% ipython --no-banner

In [1]: import numpy as np

In [2]: np.set_printoptions(precision=4, suppress=True, linewidth=160)

In [3]: rnd = lambda a: np.round(a, 4) + 0

In [4]: X = np.array([[0, 1, 1, 0], [1, 0, 1, 0], [1, 1, 0, 0], [0, 0, 0, 0]])

In [5]: X.sum(axis=0)
Out[5]: array([2, 2, 2, 0])

In [6]: low = np.diag(X.sum(axis=1)) - X

In [7]: round(np.linalg.det(low[1:, 1:]))
Out[7]: 0

In [8]: print(rnd(np.linalg.eigvalsh(low)))
[0. 0. 3. 3.]

In [9]: np.linalg.matrix_rank(low)
Out[9]: np.int64(2)

In [10]: (np.linalg.eigvalsh(low) < 1e-8).sum()
Out[10]: np.int64(2)

In [11]: rng = np.random.default_rng(17)

In [12]: arr = rng.normal(size=(20, 3))

In [13]: arr = 5 * arr / np.linalg.norm(arr, axis=1, keepdims=True)

In [14]: rnd(arr)
Out[14]: 
array([[ 4.3277,  1.3299, -2.1219],
       [-2.7691, -4.163 ,  0.041 ],
       [-3.3462, -3.6005, -0.9163],
       [-0.1055, -4.6312,  1.8818],
       [-3.6022,  3.305 ,  1.0496],
       [-1.6572,  4.7168,  0.073 ],
       [ 2.6564,  0.4123,  4.2159],
       [ 3.4805, -2.9753, -2.0084],
       [ 0.7397, -0.4526, -4.9242],
       [ 2.7917, -2.9968, -2.8681],
       [-2.8053,  1.2417,  3.9482],
       [-2.4097, -4.0031,  1.7801],
       [-1.5281,  0.3431, -4.7484],
       [ 0.8746,  0.7834, -4.8602],
       [-0.9267,  1.3697,  4.7186],
       [-2.2349, -3.6368, -2.6036],
       [ 2.1597, -3.3568, -3.0113],
       [ 3.4588, -2.3774, -2.7175],
       [-0.4302,  0.9365,  4.8926],
       [-2.4398, -4.3511, -0.3399]])

In [15]: d = np.linalg.norm(arr[:, None] - arr[None], axis=-1)

In [16]: rnd(d[:5, :5])
Out[16]: 
array([[0.    , 9.2312, 9.2006, 8.439 , 8.7659],
       [9.2312, 0.    , 1.2514, 3.2715, 7.5817],
       [9.2006, 1.2514, 0.    , 4.4039, 7.1844],
       [8.439 , 3.2715, 4.4039, 0.    , 8.7122],
       [8.7659, 7.5817, 7.1844, 8.7122, 0.    ]])

In [17]: np.flatnonzero(d[17] < d.mean() / 2)
Out[17]: array([ 7,  9, 16, 17])

In [18]: np.linalg.matrix_rank(d ** 2)
Out[18]: np.int64(4)

In [19]: rnd(np.linalg.norm(arr, axis=1))
Out[19]: array([5., 5., 5., 5., 5., 5., 5., 5., 5., 5., 5., 5., 5., 5., 5., 5., 5., 5., 5., 5.])

In [20]: d.shape
Out[20]: (20, 20)

In [21]: print(d.mean(axis=1).argmax())
5

In [22]: (d + 1e9 * np.eye(20)).round(6).argmin(axis=1)
Out[22]: array([17, 19,  1, 11,  5,  4, 18, 17, 13, 16, 14,  1,  8,  8, 18,  2,  9,  9, 14,  1])

In [23]: F = np.loadtxt("block9.csv", delimiter=",")

In [24]: rnd(F)
Out[24]: 
array([[ 0.8517,  0.2624, -0.0032,  0.0826, -0.2249],
       [ 0.2624,  0.4688, -0.1214, -0.3116,  0.2613],
       [-0.0032, -0.1214,  0.7576, -0.3136, -0.2656],
       [ 0.0826, -0.3116, -0.3136,  0.5434, -0.2141],
       [-0.2249,  0.2613, -0.2656, -0.2141,  0.3785]])

In [25]: vec = np.array([1, 2, 0, 2, -3])

In [26]: rnd((vec - F @ vec) @ (F @ vec))
Out[26]: np.float64(0.0)

In [27]: print(np.trace(F))
3.0

In [28]: print(rnd(np.eye(5) - F))
[[ 0.1483 -0.2624  0.0032 -0.0826  0.2249]
 [-0.2624  0.5312  0.1214  0.3116 -0.2613]
 [ 0.0032  0.1214  0.2424  0.3136  0.2656]
 [-0.0826  0.3116  0.3136  0.4566  0.2141]
 [ 0.2249 -0.2613  0.2656  0.2141  0.6215]]

In [29]: rnd(np.linalg.eigvalsh(2 * F - np.eye(5)))
Out[29]: array([-1., -1.,  1.,  1.,  1.])

In [30]: [round(float(x), 4) for x in np.linalg.svd(F, compute_uv=False)[:3]]
Out[30]: [1.0, 1.0, 1.0]

In [31]: np.linalg.matrix_rank(F, rtol=0.1)
Out[31]: np.int64(3)

In [32]: J = np.load("run4.npy")

In [33]: J
Out[33]: 
array([[0, 1, 1, 1],
       [1, 0, 1, 0],
       [1, 1, 0, 1],
       [1, 0, 1, 0]])

In [34]: Uu, s, Vh = np.linalg.svd(J)

In [35]: evecs = Vh[:(s > 1e-8).sum()]

In [36]: vec = J[3] + 5 * J[1] + rng.integers(2) * np.eye(4)[2]

In [37]: vec
Out[37]: array([6., 0., 7., 0.])

In [38]: np.allclose(evecs.T @ evecs @ vec, vec)
Out[38]: True

In [39]: print(rnd(np.diag(evecs.T @ evecs)))
[1.  0.5 1.  0.5]

In [40]: rnd(np.linalg.norm(vec - evecs.T @ evecs @ vec))
Out[40]: np.float64(0.0)

In [41]: np.linalg.matrix_rank(np.vstack([J, vec]))
Out[41]: np.int64(3)

In [42]: vals, evecs = np.linalg.eigh(J)

In [43]: rnd(np.linalg.eigvalsh(J + 3 * np.eye(4)))
Out[43]: array([1.4384, 2.    , 3.    , 5.5616])

In [44]: (vals > 1e-8).sum(), (vals < -1e-8).sum()
Out[44]: (np.int64(1), np.int64(2))

In [45]: rnd(evecs.T @ evecs)
Out[45]: 
array([[1., 0., 0., 0.],
       [0., 1., 0., 0.],
       [0., 0., 1., 0.],
       [0., 0., 0., 1.]])

In [46]: np.unique(vals.round(6) + 0, return_counts=True)[1]
Out[46]: array([1, 1, 1, 1])

In [47]: print(rnd(np.abs(evecs[:, -1])))
[0.5573 0.4352 0.5573 0.4352]

In [48]: rnd(evecs.T @ J @ evecs)
Out[48]: 
array([[-1.5616,  0.    ,  0.    ,  0.    ],
       [ 0.    , -1.    ,  0.    ,  0.    ],
       [ 0.    ,  0.    ,  0.    ,  0.    ],
       [ 0.    ,  0.    ,  0.    ,  2.5616]])

In [49]: print(rnd(np.linalg.svd(J, compute_uv=False)))
[2.5616 1.5616 1.     0.    ]

In [50]: rnd(evecs @ np.diag(vals) @ evecs.T)
Out[50]: 
array([[0., 1., 1., 1.],
       [1., 0., 1., 0.],
       [1., 1., 0., 1.],
       [1., 0., 1., 0.]])

In [51]: print(X @ X)
[[2 1 1 0]
 [1 2 1 0]
 [1 1 2 0]
 [0 0 0 0]]

In [52]: (X != 0).astype(int)
Out[52]: 
array([[0, 1, 1, 0],
       [1, 0, 1, 0],
       [1, 1, 0, 0],
       [0, 0, 0, 0]])

In [53]: print(np.flatnonzero(np.linalg.matrix_power((X != 0) + (X.T != 0) + np.eye(4), 4)[2]))
[0 1 2]

In [54]: m1 = np.loadtxt("sample9.csv", delimiter=",")

In [55]: m1
Out[55]: 
array([[ -1.9414,  29.8454,   3.2142],
       [-21.6611, -25.2407,  -0.1052],
       [  7.883 ,  10.3256,   7.0068],
       [-27.5743,  -1.8388,  10.4483],
       [ 32.552 ,   3.7595, -21.1182],
       [-27.7418,   5.5814, -25.7371],
       [ -8.9793,  15.9057, -19.5287],
       [  4.3042,   7.9669, -28.9553],
       [ -0.0272,   6.353 ,  -2.3226],
       [  0.3686,  -3.3641,  10.0251],
       [  4.248 ,   2.1727,  -2.8663],
       [ -8.8918, -17.3266,  12.8997],
       [ 10.5616,  -9.3132, -27.3673],
       [ -3.3136,  10.7264, -11.9153],
       [  3.8242,  -9.0922,  25.1088],
       [-13.402 , -12.2657,  -6.4692],
       [-10.8293, -19.9959,   3.8203],
       [ -5.0694,  -7.0386,  10.0377],
       [-12.2442,   9.4538,  -1.8561],
       [-11.8609,   1.7083,   2.9639],
       [  1.0487,  14.5917, -18.8064],
       [-13.645 , -15.8837,  21.1828],
       [ -0.6748,  -6.333 , -10.417 ],
       [-21.9137,  23.9691,   6.1384],
       [ 19.0956,  12.0433,  -1.175 ],
       [ -5.2081, -23.4252,  20.6604],
       [  4.7492,  -0.4882,  -6.7722],
       [ 29.0081,  28.5376, -24.5055]])

In [56]: Xs = (m1 - m1.mean(axis=0)) / m1.std(axis=0)

In [57]: print(np.argwhere(np.abs(Xs) > 2))
[[ 4  0]
 [27  0]]

In [58]: rnd(Xs.std(axis=0))
Out[58]: array([1., 1., 1.])

In [59]: beta = np.linalg.lstsq(np.delete(Xs, 0, axis=1), Xs[:, 0])[0]

In [60]: np.abs(beta).argmax()
Out[60]: np.int64(1)

In [61]: rnd(beta)
Out[61]: array([ 0.1919, -0.2462])
